>>> import numpy as np
>>> from numpy import linalg as LA
>>> np.set_printoptions(precision=2, suppress=True, linewidth=100)
>>> Z = np.array([[1, -1, 0], [-1, -1, -1]])
>>> m1 = np.repeat(Z, 35 // 2, axis=0)
>>> rng = np.random.default_rng(13)
>>> m1 = m1 + 0.3 * rng.normal(size=m1.shape)
>>> m1
array([[ 1.55, -1.92,  0.29],
       [ 1.02, -0.6 ,  0.12],
       [ 1.55, -0.99, -0.15],
       [ 1.17, -0.87, -0.11],
       [ 0.93, -0.78,  0.21],
       [ 0.85, -1.11, -0.54],
       [ 1.5 , -1.07,  0.4 ],
       [ 1.13, -0.42,  0.46],
       [ 1.1 , -0.56, -0.29],
       [ 1.38, -1.44,  0.1 ],
       [ 1.32, -0.93, -0.11],
       [ 0.76, -1.1 ,  0.32],
       [ 1.27, -1.08, -0.37],
       [ 1.2 , -1.43, -0.16],
       [ 0.78, -0.78,  0.07],
       [ 1.14, -0.92, -0.2 ],
       [ 1.16, -0.58, -0.01],
       [-0.81, -1.04, -0.69],
       [-0.8 , -0.74, -0.9 ],
       [-0.51, -1.11, -1.1 ],
       [-1.18, -0.82, -1.19],
       [-1.19, -0.78, -0.65],
       [-0.83, -1.8 , -1.29],
       [-1.32, -1.36, -1.12],
       [-0.45, -1.09, -1.22],
       [-0.79, -0.98, -0.96],
       [-1.21, -1.  , -0.87],
       [-1.57, -1.48, -0.67],
       [-0.75, -1.15, -1.31],
       [-1.06, -1.36, -1.1 ],
       [-0.5 , -0.96, -0.65],
       [-1.07, -0.89, -0.58],
       [-1.4 , -1.1 , -1.05],
       [-0.92, -0.53, -0.79]])
>>> labels = m1[:, 1] > np.median(m1[:, 1])
>>> r0 = m1[labels].mean(axis=0) - m1[~labels].mean(axis=0)
>>> np.argsort(-np.abs(r0).round(6), kind="stable")
array([1, 0, 2])
>>> D = LA.norm(m1[:, None] - m1[None], axis=-1)
>>> np.flatnonzero(D[26] < D.mean() / 2)
array([17, 18, 19, 20, 21, 23, 25, 26, 27, 28, 29, 30, 31, 32, 33])
>>> D.shape
(34, 34)
>>> D[26].round(6).argsort(kind="stable")[:4]
array([26, 32, 21, 31])
>>> Z = m1[[12, 29]].astype(float)
>>> for _ in range(4):
...     labels = LA.norm(m1[:, None] - Z, axis=-1).argmin(axis=1)
...     Z = np.array([m1[labels == j].mean(axis=0) for j in range(2)])
... 
>>> labels
array([0, 0, 0, 0, 0, 0, 0, 0, 0, 0, 0, 0, 0, 0, 0, 0, 0, 1, 1, 1, 1, 1, 1, 1, 1, 1, 1, 1, 1, 1, 1,
       1, 1, 1])
>>> np.bincount(labels)
array([17, 17])
>>> Z.round(2) + 0
array([[ 1.16, -0.98,  0.  ],
       [-0.96, -1.07, -0.95]])
>>> x0 = np.array([0, 1, -2])
>>> rhs = m1 @ x0
>>> np.round(LA.solve(m1.T @ m1, m1.T @ rhs), 2) + 0
array([ 0.,  1., -2.])
>>> np.round(LA.pinv(m1) @ m1, 2) + 0
array([[1., 0., 0.],
       [0., 1., 0.],
       [0., 0., 1.]])
>>> np.round(LA.lstsq(m1, rhs)[0], 2) + 0
array([ 0.,  1., -2.])
>>> rhs = rhs + 0.1 * rng.normal(size=34)
>>> rhs
array([-2.65, -0.86, -0.77, -0.75, -1.  , -0.13, -1.85, -1.41,  0.1 , -1.61, -0.7 , -1.74, -0.22,
       -1.21, -0.99, -0.62, -0.42,  0.32,  0.95,  1.05,  1.81,  0.51,  0.85,  0.93,  1.35,  0.88,
        0.71, -0.17,  1.24,  1.1 ,  0.43,  0.29,  0.97,  0.98])
>>> c, *_ = LA.lstsq(m1, rhs)
>>> c.round()
array([-0.,  1., -2.])
>>> np.round(m1.T @ (rhs - m1 @ c), 2) + 0
array([0., 0., 0.])
>>> c
array([-0.01,  1.01, -2.01])
>>> round(float(LA.norm(rhs - m1 @ c)), 2)
0.62
>>> x0 = np.array([1, 1, -1])
>>> rhs = m1 @ x0
>>> c, lr = np.zeros(3), 1 / LA.norm(m1, 2) ** 2
>>> for i in range(30):
...     c -= lr * m1.T @ (m1 @ c - rhs)
...     if i % 5 == 0: print(i, round(LA.norm(m1 @ c - rhs), 2))
... 
0 2.27
5 1.84
10 1.5
15 1.22
20 1.0
25 0.81
>>> round(LA.cond(m1), 2)
np.float64(4.98)
>>> F = np.loadtxt("w.csv", delimiter=",")
>>> F
array([[0., 0., 0., 0., 0., 0., 0., 1., 0., 0.],
       [0., 0., 0., 0., 0., 1., 0., 0., 0., 0.],
       [0., 0., 1., 0., 0., 0., 0., 0., 0., 0.],
       [0., 0., 0., 0., 0., 0., 0., 0., 0., 1.],
       [0., 1., 0., 0., 0., 0., 0., 0., 0., 0.],
       [1., 0., 0., 0., 0., 0., 0., 0., 0., 0.],
       [0., 0., 0., 0., 0., 0., 1., 0., 0., 0.],
       [0., 0., 0., 0., 0., 0., 0., 0., 1., 0.],
       [0., 0., 0., 1., 0., 0., 0., 0., 0., 0.],
       [0., 0., 0., 0., 1., 0., 0., 0., 0., 0.]])
>>> LA.pinv(F)
array([[0., 0., 0., 0., 0., 1., 0., 0., 0., 0.],
       [0., 0., 0., 0., 1., 0., 0., 0., 0., 0.],
       [0., 0., 1., 0., 0., 0., 0., 0., 0., 0.],
       [0., 0., 0., 0., 0., 0., 0., 0., 1., 0.],
       [0., 0., 0., 0., 0., 0., 0., 0., 0., 1.],
       [0., 1., 0., 0., 0., 0., 0., 0., 0., 0.],
       [0., 0., 0., 0., 0., 0., 1., 0., 0., 0.],
       [1., 0., 0., 0., 0., 0., 0., 0., 0., 0.],
       [0., 0., 0., 0., 0., 0., 0., 1., 0., 0.],
       [0., 0., 0., 1., 0., 0., 0., 0., 0., 0.]])
>>> LA.norm(F, axis=0)
array([1., 1., 1., 1., 1., 1., 1., 1., 1., 1.])
>>> F @ F.T
array([[1., 0., 0., 0., 0., 0., 0., 0., 0., 0.],
       [0., 1., 0., 0., 0., 0., 0., 0., 0., 0.],
       [0., 0., 1., 0., 0., 0., 0., 0., 0., 0.],
       [0., 0., 0., 1., 0., 0., 0., 0., 0., 0.],
       [0., 0., 0., 0., 1., 0., 0., 0., 0., 0.],
       [0., 0., 0., 0., 0., 1., 0., 0., 0., 0.],
       [0., 0., 0., 0., 0., 0., 1., 0., 0., 0.],
       [0., 0., 0., 0., 0., 0., 0., 1., 0., 0.],
       [0., 0., 0., 0., 0., 0., 0., 0., 1., 0.],
       [0., 0., 0., 0., 0., 0., 0., 0., 0., 1.]])
>>> F.T @ F
array([[1., 0., 0., 0., 0., 0., 0., 0., 0., 0.],
       [0., 1., 0., 0., 0., 0., 0., 0., 0., 0.],
       [0., 0., 1., 0., 0., 0., 0., 0., 0., 0.],
       [0., 0., 0., 1., 0., 0., 0., 0., 0., 0.],
       [0., 0., 0., 0., 1., 0., 0., 0., 0., 0.],
       [0., 0., 0., 0., 0., 1., 0., 0., 0., 0.],
       [0., 0., 0., 0., 0., 0., 1., 0., 0., 0.],
       [0., 0., 0., 0., 0., 0., 0., 1., 0., 0.],
       [0., 0., 0., 0., 0., 0., 0., 0., 1., 0.],
       [0., 0., 0., 0., 0., 0., 0., 0., 0., 1.]])
>>> Y = F + rng.integers(-2, 3, (10, 1)) @ rng.integers(-2, 3, (1, 10))
>>> Y
array([[-2.,  4.,  0.,  4.,  2.,  4., -4., -1., -2., -4.],
       [ 2., -4.,  0., -4., -2., -3.,  4.,  2.,  2.,  4.],
       [ 0.,  0.,  1.,  0.,  0.,  0.,  0.,  0.,  0.,  0.],
       [ 0.,  0.,  0.,  0.,  0.,  0.,  0.,  0.,  0.,  1.],
       [ 0.,  1.,  0.,  0.,  0.,  0.,  0.,  0.,  0.,  0.],
       [ 0.,  2.,  0.,  2.,  1.,  2., -2., -1., -1., -2.],
       [-2.,  4.,  0.,  4.,  2.,  4., -3., -2., -2., -4.],
       [-2.,  4.,  0.,  4.,  2.,  4., -4., -2., -1., -4.],
       [ 2., -4.,  0., -3., -2., -4.,  4.,  2.,  2.,  4.],
       [ 2., -4.,  0., -4., -1., -4.,  4.,  2.,  2.,  4.]])
>>> LA.matrix_rank(Y - F, tol=1e-8)
np.int64(1)
>>> np.round(LA.svd(Y - F, compute_uv=False), 2) + 0
array([24.49,  0.  ,  0.  ,  0.  ,  0.  ,  0.  ,  0.  ,  0.  ,  0.  ,  0.  ])
>>> W1 = np.array([[1, 3, -2, -1, 0, 2],
...     [-3, -2, 3, -2, -3, 1],
...     [-3, 1, -1, 2, -2, 3],
...     [-2, 1, -3, 1, 3, 1],
...     [2, -3, 3, -3, 0, -1],
...     [-1, 1, 0, -2, -1, 2],
...     [1, -1, -3, -2, -2, -2],
...     [-1, 2, 1, -3, -1, -1],
...     [1, 1, 1, 0, 2, -1],
...     [0, 0, 3, 2, -3, 2]])
>>> c = np.array([3, -4, -1, 0, -4, 4])
>>> hid = np.maximum(F @ W1 + c, 0)
>>> hid
array([[2., 0., 0., 0., 0., 3.],
       [2., 0., 0., 0., 0., 6.],
       [0., 0., 0., 2., 0., 7.],
       [3., 0., 2., 2., 0., 6.],
       [0., 0., 2., 0., 0., 5.],
       [4., 0., 0., 0., 0., 6.],
       [4., 0., 0., 0., 0., 2.],
       [4., 0., 0., 0., 0., 3.],
       [1., 0., 0., 1., 0., 5.],
       [5., 0., 2., 0., 0., 3.]])
>>> (hid > 0).astype(int)
array([[1, 0, 0, 0, 0, 1],
       [1, 0, 0, 0, 0, 1],
       [0, 0, 0, 1, 0, 1],
       [1, 0, 1, 1, 0, 1],
       [0, 0, 1, 0, 0, 1],
       [1, 0, 0, 0, 0, 1],
       [1, 0, 0, 0, 0, 1],
       [1, 0, 0, 0, 0, 1],
       [1, 0, 0, 1, 0, 1],
       [1, 0, 1, 0, 0, 1]])
>>> (hid > 0).mean(axis=0)
array([0.8, 0. , 0.3, 0.3, 0. , 1. ])
>>> Z = np.array([[0, 0, 0],
...     [3, 0, -2],
...     [-3, -1, 0],
...     [-2, -2, -3],
...     [-2, 2, -1],
...     [-3, 0, -3]])
>>> (hid @ Z).round(6).argmax(axis=1)
array([1, 1, 1, 1, 1, 1, 1, 1, 1, 1])
>>> hid @ Z
array([[ -9.,   0.,  -9.],
       [-18.,   0., -18.],
       [-25.,  -4., -27.],
       [-28.,  -6., -24.],
       [-21.,  -2., -15.],
       [-18.,   0., -18.],
       [ -6.,   0.,  -6.],
       [ -9.,   0.,  -9.],
       [-17.,  -2., -18.],
       [-15.,  -2.,  -9.]])
>>> Y = np.array([[3, -1, 2, -3, 0, 2],
...     [-1, 0, 1, -1, 1, 0],
...     [3, 3, -1, 2, -1, 1],
...     [0, 3, 2, 2, 3, 2],
...     [-2, -3, -2, 2, 2, 1],
...     [-1, 2, -1, -3, -3, -1]])
>>> Z = np.array([[1, 0, 1, 4, 5, 5, 2],
...     [0, 2, 3, 3, 1, 0, 2],
...     [4, 4, 4, 4, 2, 4, 5],
...     [3, 2, 2, 2, 2, 3, 3],
...     [5, 2, 1, 2, 2, 5, 5],
...     [3, 5, 0, 1, 3, 0, 3],
...     [1, 4, 5, 2, 4, 5, 0]])
>>> feats = np.block([[Y, np.zeros((6, 7))], [np.zeros((7, 6)), Z]])
>>> feats
array([[ 3., -1.,  2., -3.,  0.,  2.,  0.,  0.,  0.,  0.,  0.,  0.,  0.],
       [-1.,  0.,  1., -1.,  1.,  0.,  0.,  0.,  0.,  0.,  0.,  0.,  0.],
       [ 3.,  3., -1.,  2., -1.,  1.,  0.,  0.,  0.,  0.,  0.,  0.,  0.],
       [ 0.,  3.,  2.,  2.,  3.,  2.,  0.,  0.,  0.,  0.,  0.,  0.,  0.],
       [-2., -3., -2.,  2.,  2.,  1.,  0.,  0.,  0.,  0.,  0.,  0.,  0.],
       [-1.,  2., -1., -3., -3., -1.,  0.,  0.,  0.,  0.,  0.,  0.,  0.],
       [ 0.,  0.,  0.,  0.,  0.,  0.,  1.,  0.,  1.,  4.,  5.,  5.,  2.],
       [ 0.,  0.,  0.,  0.,  0.,  0.,  0.,  2.,  3.,  3.,  1.,  0.,  2.],
       [ 0.,  0.,  0.,  0.,  0.,  0.,  4.,  4.,  4.,  4.,  2.,  4.,  5.],
       [ 0.,  0.,  0.,  0.,  0.,  0.,  3.,  2.,  2.,  2.,  2.,  3.,  3.],
       [ 0.,  0.,  0.,  0.,  0.,  0.,  5.,  2.,  1.,  2.,  2.,  5.,  5.],
       [ 0.,  0.,  0.,  0.,  0.,  0.,  3.,  5.,  0.,  1.,  3.,  0.,  3.],
       [ 0.,  0.,  0.,  0.,  0.,  0.,  1.,  4.,  5.,  2.,  4.,  5.,  0.]])
>>> np.flatnonzero(LA.matrix_power((feats != 0) + (feats.T != 0) + np.eye(13), 13)[10])
array([ 6,  7,  8,  9, 10, 11, 12])
>>> np.round(LA.det(feats), 2)
np.float64(-393738.0)
>>> np.sort(LA.eigvals(feats).real)
array([-6.29, -3.91, -2.16, -2.16, -0.66,  0.41,  0.41,  0.61,  1.19,  1.19,  3.2 ,  5.7 , 18.45])
>>> x0 = np.array([2, 0, 0, 2, 3, 2, 3, 0, 2, 2, 2, 0, 0])
>>> rhs = feats @ x0
>>> c, lr = np.zeros(13), 1 / LA.norm(feats, 2) ** 2
>>> for i in range(12):
...     c -= lr * feats.T @ (feats @ c - rhs)
...     if i % 2 == 0: print(i, round(LA.norm(feats @ c - rhs), 2))
... 
0 25.38
2 20.0
4 15.85
6 12.66
8 10.2
10 8.31
>>> round(float(LA.cond(feats)), 2)
81.32
>>> c
array([0.95, 0.13, 0.62, 1.91, 1.94, 1.45, 0.96, 1.14, 1.13, 1.25, 1.21, 1.39, 1.21])
>>> labels = rng.permutation(13)
>>> labels
array([ 3,  4,  2,  1,  0,  9,  8,  5, 12,  6,  7, 10, 11])
>>> Y = feats[labels][:, labels]
>>> np.diag(Y)
array([ 2.,  2., -1.,  0.,  3.,  2.,  4., -1.,  0.,  1.,  2.,  2.,  0.])
>>> np.sort(np.abs(LA.eigvals(Y)))
array([ 0.61,  0.66,  1.24,  1.24,  2.53,  2.53,  3.2 ,  3.47,  3.47,  3.91,  5.7 ,  6.29, 18.45])
>>> np.trace(Y)
np.float64(16.0)
>>> J = np.array([[68, -5, -17, 6, -4],
...     [-5, 64, 14, 13, -12],
...     [-17, 14, 69, -18, -4],
...     [6, 13, -18, 64, -12],
...     [-4, -12, -4, -12, 50]])
>>> round(LA.norm(J[2] - J[0]), 2)
np.float64(124.73)
>>> round(LA.norm(J, "nuc"), 2)
np.float64(315.0)
>>> LA.norm(J, axis=1).argmax()
np.int64(2)
>>> np.round(LA.norm(J[2], 1), 2), round(LA.norm(J[2], np.inf), 2)
(np.float64(122.0), np.float64(69.0))
>>> round(float(LA.norm(J, 2)), 2)
96.74
>>> LA.norm(J, axis=0)
array([70.64, 68.04, 74.74, 69.06, 53.1 ])
>>> np.round(LA.norm(J, 1), 2), round(LA.norm(J, np.inf), 2)
(np.float64(122.0), np.float64(122.0))
